$ ipython --no-banner

In [1]: import numpy as np

In [2]: np.set_printoptions(suppress=True, linewidth=100)

In [3]: data = np.cumsum(np.array([[1, 1, 0, 0],
   ...:     [0, 0, 0, 1],
   ...:     [0, 2, 1, 2],
   ...:     [0, 0, 0, 1],
   ...:     [0, 2, 2, 0],
   ...:     [2, 1, 0, 2],
   ...:     [2, 1, 1, 2],
   ...:     [0, 0, 1, 0],
   ...:     [1, 2, 0, 1],
   ...:     [2, 0, 2, 2],
   ...:     [2, 1, 0, 1],
   ...:     [0, 2, 1, 0],
   ...:     [2, 1, 2, 1],
   ...:     [1, 0, 2, 2],
   ...:     [1, 0, 0, 0],
   ...:     [0, 0, 2, 1],
   ...:     [0, 1, 1, 1],
   ...:     [0, 1, 2, 0],
   ...:     [0, 2, 2, 2],
   ...:     [1, 1, 2, 2],
   ...:     [0, 1, 0, 2],
   ...:     [1, 1, 0, 2],
   ...:     [2, 1, 1, 1],
   ...:     [2, 2, 0, 1],
   ...:     [1, 1, 2, 0]]), axis=0)

In [4]: print(data)
[[ 1  1  0  0]
 [ 1  1  0  1]
 [ 1  3  1  3]
 [ 1  3  1  4]
 [ 1  5  3  4]
 [ 3  6  3  6]
 [ 5  7  4  8]
 [ 5  7  5  8]
 [ 6  9  5  9]
 [ 8  9  7 11]
 [10 10  7 12]
 [10 12  8 12]
 [12 13 10 13]
 [13 13 12 15]
 [14 13 12 15]
 [14 13 14 16]
 [14 14 15 17]
 [14 15 17 17]
 [14 17 19 19]
 [15 18 21 21]
 [15 19 21 23]
 [16 20 21 25]
 [18 21 22 26]
 [20 23 22 27]
 [21 24 24 27]]

In [5]: cov = np.cov(data, rowvar=False)

In [6]: print(np.round(data.std(axis=0), 3))
[6.286 6.625 7.927 8.105]

In [7]: print(cov.shape)
(4, 4)

In [8]: print(round(np.corrcoef(data[:, 2], data[:, 3])[0, 1], 3))
0.982

In [9]: print(np.round(np.polyfit(data[:, 2], data[:, 3], 1), 3))
[1.004 2.554]

In [10]: print(np.median(data, axis=0))
[12. 13. 10. 13.]

In [11]: print(cov.round(3))
[[41.16  42.222 49.712 51.537]
 [42.222 45.723 53.535 55.552]
 [49.712 53.535 65.457 65.732]
 [51.537 55.552 65.732 68.423]]

In [12]: print(np.round(np.linalg.eigvalsh(cov)[::-1], 3))
[217.049   2.148   1.205   0.361]

In [13]: rng = np.random.default_rng(3004)

In [14]: lab = rng.permutation(4)

In [15]: other = data[:, lab] * rng.choice([-1, 1], 4)

In [16]: print(other)
[[  0  -1   0   1]
 [  1  -1   0   1]
 [  3  -1  -1   3]
 [  4  -1  -1   3]
 [  4  -1  -3   5]
 [  6  -3  -3   6]
 [  8  -5  -4   7]
 [  8  -5  -5   7]
 [  9  -6  -5   9]
 [ 11  -8  -7   9]
 [ 12 -10  -7  10]
 [ 12 -10  -8  12]
 [ 13 -12 -10  13]
 [ 15 -13 -12  13]
 [ 15 -14 -12  13]
 [ 16 -14 -14  13]
 [ 17 -14 -15  14]
 [ 17 -14 -17  15]
 [ 19 -14 -19  17]
 [ 21 -15 -21  18]
 [ 23 -15 -21  19]
 [ 25 -16 -21  20]
 [ 26 -18 -22  21]
 [ 27 -20 -22  23]
 [ 27 -21 -24  24]]

In [17]: U, _, Vh = np.linalg.svd(data.T @ other)

In [18]: print(lab)
[3 0 2 1]

In [19]: E = np.load("a.npy")

In [20]: print(E)
[[0 0 0 1 0 0 0]
 [0 0 0 0 0 0 1]
 [0 0 0 0 0 1 0]
 [0 1 0 0 0 0 0]
 [0 0 0 0 1 0 0]
 [1 0 0 0 0 0 0]
 [0 0 1 0 0 0 0]]

In [21]: # rows sum to 1

In [22]: cov = E.T @ E

In [23]: print(np.diag(cov))
[1 1 1 1 1 1 1]

In [24]: print(np.trace(cov), (E ** 2).sum())
7 7

In [25]: print(np.linalg.matrix_rank(cov))
7

In [26]: print(cov)
[[1 0 0 0 0 0 0]
 [0 1 0 0 0 0 0]
 [0 0 1 0 0 0 0]
 [0 0 0 1 0 0 0]
 [0 0 0 0 1 0 0]
 [0 0 0 0 0 1 0]
 [0 0 0 0 0 0 1]]

In [27]: mat = np.load("w.npy")

In [28]: print(mat)
[[-2.  0.  1.  3.]
 [ 0. -3.  0.  0.]
 [ 1.  0. -2.  3.]
 [ 3.  0.  3.  6.]]

In [29]: print(round(float(np.linalg.eigvalsh(mat).min()), 3))
-3.0

In [30]: np.linalg.cholesky(mat)
LinAlgError: Matrix is not positive definite


In [31]: print(np.all(np.linalg.eigvalsh(mat) > 0))
False

In [32]: print([round(float(np.linalg.det(mat[:i, :i])), 2) + 0 for i in range(1, 5)])
[-2.0, 6.0, -9.0, -216.0]

In [33]: cov = mat.T @ mat

In [34]: print(cov)
[[14.  0.  5. 15.]
 [ 0.  9.  0.  0.]
 [ 5.  0. 14. 15.]
 [15.  0. 15. 54.]]

In [35]: print(np.linalg.matrix_rank(cov))
4

In [36]: print((mat @ mat.T).shape)
(4, 4)

In [37]: print(np.diag(cov))
[14.  9. 14. 54.]

In [38]: print(np.trace(cov), (mat ** 2).sum())
91.0 91.0

In [39]: print(np.allclose(cov, cov.T))
True

In [40]: r0 = np.array([-1, -2, 2, -2])

In [41]: other = cov + np.outer(r0, np.eye(4)[3])

In [42]: print(np.linalg.matrix_rank(other - cov))
1

In [43]: other = np.array([[5], [-8], [-5], [-8], [-9]])

In [44]: basis = np.array([[4, 3, 0, 3, 3, 4, 0, 1, 4, 2, 2, 4, 5]])

In [45]: A = other @ basis

In [46]: print(A)
[[ 20  15   0  15  15  20   0   5  20  10  10  20  25]
 [-32 -24   0 -24 -24 -32   0  -8 -32 -16 -16 -32 -40]
 [-20 -15   0 -15 -15 -20   0  -5 -20 -10 -10 -20 -25]
 [-32 -24   0 -24 -24 -32   0  -8 -32 -16 -16 -32 -40]
 [-36 -27   0 -27 -27 -36   0  -9 -36 -18 -18 -36 -45]]

In [47]: # null space of dimension 12

In [48]: U, s, Vh = np.linalg.svd(A)

In [49]: vecs = Vh[:(s > 1e-8).sum()]

In [50]: x = A[1] + -1 * A[4] + rng.integers(2) * np.eye(13)[0]

In [51]: print(x)
[5. 3. 0. 3. 3. 4. 0. 1. 4. 2. 2. 4. 5.]

In [52]: print(np.linalg.matrix_rank(np.vstack([A, x])))
2

In [53]: print(round(np.linalg.norm(x - vecs.T @ vecs @ x), 3))
0.934

In [54]: x = np.array([-1, 0, 2, 1, -2, 0, 0, 0, 2, 1, 2, 2, 0])

In [55]: h = np.maximum(A @ x, 0)

In [56]: print(np.flatnonzero(h > 1e-9))
[0]

In [57]: print(A.T @ h)
[1500 1125    0 1125 1125 1500    0  375 1500  750  750 1500 1875]

In [58]: print(h)
[75  0  0  0  0]

In [59]: print(np.maximum(A @ (3 * x), 0))
[225   0   0   0   0]

In [60]: arr = np.load("block2.npy")

In [61]: print(arr.round(3))
[[ 0.905 -0.286 -0.286 -0.095  0.095]
 [-0.286  0.143 -0.857 -0.286  0.286]
 [-0.286 -0.857  0.143 -0.286  0.286]
 [-0.095 -0.286 -0.286  0.905  0.095]
 [ 0.095  0.286  0.286  0.095  0.905]]

In [62]: w, vecs = np.linalg.eigh(arr)

In [63]: x = np.array([1, 0, 2, -2, -1])

In [64]: print(np.round(x @ arr @ x / (x @ x), 3), np.round(w[0], 3), w[-1])
0.657 -1.0 1.0

In [65]: print(np.round(vecs * np.abs(w) @ vecs.T, 3) + 0)
[[1. 0. 0. 0. 0.]
 [0. 1. 0. 0. 0.]
 [0. 0. 1. 0. 0.]
 [0. 0. 0. 1. 0.]
 [0. 0. 0. 0. 1.]]

In [66]: print(round(float(np.abs(arr).sum(axis=1).max()), 3), np.abs(w).max())
1.857 1.0

In [67]: print(np.round(np.linalg.eigvalsh(arr[1:, 1:]), 3))
[-0.905  1.     1.     1.   ]

In [68]: print(round(x @ arr @ x, 3))
6.571

In [69]: print(np.round(arr.T @ arr, 3) + 0)
[[1. 0. 0. 0. 0.]
 [0. 1. 0. 0. 0.]
 [0. 0. 1. 0. 0.]
 [0. 0. 0. 1. 0.]
 [0. 0. 0. 0. 1.]]

In [70]: print(np.round(np.linalg.svd(arr, compute_uv=False), 3))
[1. 1. 1. 1. 1.]

In [71]: print(np.round(np.linalg.norm(arr, axis=0), 3))
[1. 1. 1. 1. 1.]

In [72]: print(np.round(np.linalg.pinv(arr), 3))
[[ 0.905 -0.286 -0.286 -0.095  0.095]
 [-0.286  0.143 -0.857 -0.286  0.286]
 [-0.286 -0.857  0.143 -0.286  0.286]
 [-0.095 -0.286 -0.286  0.905  0.095]
 [ 0.095  0.286  0.286  0.095  0.905]]

In [73]: w, vecs = np.linalg.eig(arr)

In [74]: print(w.round(3))
[ 1. -1.  1.  1.  1.]

In [75]: print(np.round(np.sort(np.linalg.eigvals(np.linalg.inv(arr))), 3))
[-1.  1.  1.  1.  1.]

In [76]: print(np.round(np.sort(np.linalg.eigvals(arr.T)), 3))
[-1.  1.  1.  1.  1.]

In [77]: print(round(np.linalg.det(arr), 3))
-1.0

In [78]: print(np.round(np.abs(np.linalg.eigvals(arr)).max(), 3))
1.0

In [79]: arr.inv()
AttributeError: 'numpy.ndarray' object has no attribute 'inv'


In [80]: print(np.round(arr @ arr, 3) + 0)
[[1. 0. 0. 0. 0.]
 [0. 1. 0. 0. 0.]
 [0. 0. 1. 0. 0.]
 [0. 0. 0. 1. 0.]
 [0. 0. 0. 0. 1.]]

In [81]: W0 = np.loadtxt("m.csv", delimiter=",")

In [82]: print(W0)
[[ 1. -2.  1. -2.]
 [-2.  1. -2.  1.]
 [ 1. -2.  1. -2.]
 [-2.  1. -2.  1.]]

In [83]: # symmetric

In [84]: other = np.array([[0, -1], [-2, -1], [-2, -2], [-1, -1], [0, 0], [-1, 2], [0, -2]])

In [85]: print(np.einsum("ij,ij->i", E, E))
[1 1 1 1 1 1 1]

In [86]: print(np.vstack([E, other.T]).shape)
(9, 7)

In [87]: print(np.einsum("ik,kj->ji", E, other))
[[-1  0 -1 -2  0  0 -2]
 [-1 -2  2 -1  0 -1 -2]]

In [88]: np.einsum("ij,ij->", E, other)
ValueError: operands could not be broadcast together with remapped shapes [original->remapped]: (7,7)->(7,7) (7,2)->(7,2) 


In [89]: print(np.einsum("ij->j", E))
[1 1 1 1 1 1 1]

In [90]: other @ E
ValueError: matmul: Input operand 1 has a mismatch in its core dimension 0, with gufunc signature (n?,k),(k,m?)->(n?,m?) (size 7 is different from 2)


In [91]: print(W0.reshape(-1, 2))
[[ 1. -2.]
 [ 1. -2.]
 [-2.  1.]
 [-2.  1.]
 [ 1. -2.]
 [ 1. -2.]
 [-2.  1.]
 [-2.  1.]]

In [92]: t3 = W0.reshape(4, 2, -1)

In [93]: print(np.swapaxes(t3, 1, 2)[0])
[[ 1.  1.]
 [-2. -2.]]

In [94]: print(t3.shape)
(4, 2, 2)

In [95]: t3 = np.stack([W0, 4 * W0, W0[::-1]])

In [96]: print((t3 @ W0.T).shape)
(3, 4, 4)

In [97]: print(np.einsum("bij,cij->bc", t3, t3))
[[  40.  160.  -32.]
 [ 160.  640. -128.]
 [ -32. -128.   40.]]

In [98]: P = np.triu(np.array([[0, 1, 1, 1], [0, 0, 2, 0], [0, 2, 1, 0], [2, 1, 2, 1]]), 1) + np.eye(4)

In [99]: other = P @ W0 @ np.linalg.inv(P)

In [100]: print(np.linalg.matrix_rank(other))
2

In [101]: print(W0 @ W0)
[[10. -8. 10. -8.]
 [-8. 10. -8. 10.]
 [10. -8. 10. -8.]
 [-8. 10. -8. 10.]]

In [102]: print(np.round(np.linalg.matrix_power(W0, 4), 3))
[[ 328. -320.  328. -320.]
 [-320.  328. -320.  328.]
 [ 328. -320.  328. -320.]
 [-320.  328. -320.  328.]]

In [103]: print(np.allclose(W0 @ W0.T, W0.T @ W0))
True

In [104]: print(np.allclose(W0, W0.T))
True

In [105]: print((W0 - W0.T) / 2)
[[0. 0. 0. 0.]
 [0. 0. 0. 0.]
 [0. 0. 0. 0.]
 [0. 0. 0. 0.]]

In [106]: F = np.minimum.outer(np.arange(1, 13), np.arange(1, 13)) * 2

In [107]: print(F)
[[ 2  2  2  2  2  2  2  2  2  2  2  2]
 [ 2  4  4  4  4  4  4  4  4  4  4  4]
 [ 2  4  6  6  6  6  6  6  6  6  6  6]
 [ 2  4  6  8  8  8  8  8  8  8  8  8]
 [ 2  4  6  8 10 10 10 10 10 10 10 10]
 [ 2  4  6  8 10 12 12 12 12 12 12 12]
 [ 2  4  6  8 10 12 14 14 14 14 14 14]
 [ 2  4  6  8 10 12 14 16 16 16 16 16]
 [ 2  4  6  8 10 12 14 16 18 18 18 18]
 [ 2  4  6  8 10 12 14 16 18 20 20 20]
 [ 2  4  6  8 10 12 14 16 18 20 22 22]
 [ 2  4  6  8 10 12 14 16 18 20 22 24]]

In [108]: # symmetric

In [109]: F.inv()
AttributeError: 'numpy.ndarray' object has no attribute 'inv'


In [110]: print(np.round(np.linalg.det(F), 3))
4096.0

In [111]: print(np.linalg.matrix_power(F, 3))
[[  5200  10304  15224  19880  24200  28120  31584  34544  36960  38800  40040  40664]
 [ 10304  20424  30184  39424  48000  55784  62664  68544  73344  77000  79464  80704]
 [ 15224  30184  44624  58304  71008  82544  92744 101464 108584 114008 117664 119504]
 [ 19880  39424  58304  76208  92848 107968 121344 132784 142128 149248 154048 156464]
 [ 24200  48000  71008  92848 113168 131648 148008 162008 173448 182168 188048 191008]
 [ 28120  55784  82544 107968 131648 153208 172312 188672 202048 212248 219128 222592]
 [ 31584  62664  92744 121344 148008 172312 193872 212352 227472 239008 246792 250712]
 [ 34544  68544 101464 132784 162008 188672 212352 232672 249312 262016 270592 274912]
 [ 36960  73344 108584 142128 173448 202048 227472 249312 267216 280896 290136 294792]
 [ 38800  77000 114008 149248 182168 212248 239008 262016 280896 295336 305096 310016]
 [ 40040  79464 117664 154048 188048 219128 246792 270592 290136 305096 315216 320320]
 [ 40664  80704 119504 156464 191008 222592 250712 274912 294792 310016 320320 325520]]

In [112]: np.linalg.determinant(F)
AttributeError: module 'numpy.linalg' has no attribute 'determinant'


In [113]: assert F == F.T
ValueError: The truth value of an array with more than one element is ambiguous. Use a.any() or a.all()
